>>> import numpy as np
>>> np.set_printoptions(precision=1, suppress=True, linewidth=140, floatmode="fixed")
>>> def tidy(a):
...     return np.round(a, 1) + 0
... 
>>> feats = np.array([[3, 0, 3], [3, -2, 0], [-1, 1, 1]])
>>> rng = np.random.default_rng(983)
>>> idx = rng.permutation(3)
>>> A2 = feats[:, idx] * rng.choice([-1, 1], 3)
>>> A2
array([[ 0,  3, -3],
       [-2,  0, -3],
       [ 1,  1,  1]])
>>> left, _, vt = np.linalg.svd(feats.T @ A2)
>>> idx
array([1, 2, 0])
>>> m1 = np.load("block6.npy")
>>> m1
array([[ 0.6,  1.0,  1.0, -0.7],
       [-0.1,  0.0, -0.7, -0.5],
       [ 0.2, -0.5,  0.1,  0.9],
       [-0.6, -0.9, -0.7,  0.6],
       [ 0.0, -0.3,  0.6,  0.7],
       [ 0.8,  1.0,  0.6, -0.9],
       [ 0.2,  0.0, -1.0, -0.7],
       [ 0.3, -1.0, -0.4,  1.0],
       [-0.2, -0.4, -1.0, -0.8],
       [ 0.0, -0.1,  0.0,  0.2],
       [ 0.0, -0.6,  0.1,  0.8],
       [-0.5,  0.2,  0.8, -0.7],
       [ 0.7,  0.9,  1.0,  0.0],
       [-0.1,  0.6, -0.9, -1.0],
       [-0.7, -1.0, -1.0,  0.4],
       [-0.3,  0.6, -1.0, -1.0],
       [ 0.1,  0.9,  1.0, -0.9],
       [ 0.7,  0.7,  1.0,  1.0],
       [ 0.0,  0.8,  1.0,  0.7],
       [-0.1,  0.2,  1.0,  0.4]])
>>> D = np.linalg.norm(m1[:, None] - m1[None], axis=-1)
>>> tidy(D[10])
array([2.4, 1.6, 0.2, 1.1, 0.6, 2.5, 2.0, 0.7, 2.0, 0.8, 0.0, 1.9, 2.0, 2.4, 1.4, 2.4, 2.4, 1.7, 1.7, 1.3])
>>> tidy(np.linalg.norm(m1 - m1.mean(axis=0), axis=1))
array([1.6, 0.9, 1.1, 1.6, 1.0, 1.6, 1.3, 1.6, 1.4, 0.3, 1.1, 1.1, 1.4, 1.5, 1.8, 1.6, 1.5, 1.6, 1.4, 1.0])
>>> D.mean(axis=1).argmax()
np.int64(14)
>>> (D + 1e9 * np.eye(20)).round(6).argmin(axis=1)
array([ 5,  6, 10, 14, 10,  0,  1,  2,  6, 10,  2, 16,  0, 15,  3, 13,  0, 18, 19, 18])
>>> tidy(np.linalg.norm(m1, axis=1))
array([1.7, 0.9, 1.1, 1.4, 1.0, 1.7, 1.2, 1.5, 1.4, 0.2, 1.0, 1.2, 1.5, 1.5, 1.6, 1.6, 1.6, 1.7, 1.5, 1.1])
>>> D[10].round(6).argsort(kind="stable")[:4]
array([10,  2,  4,  7])
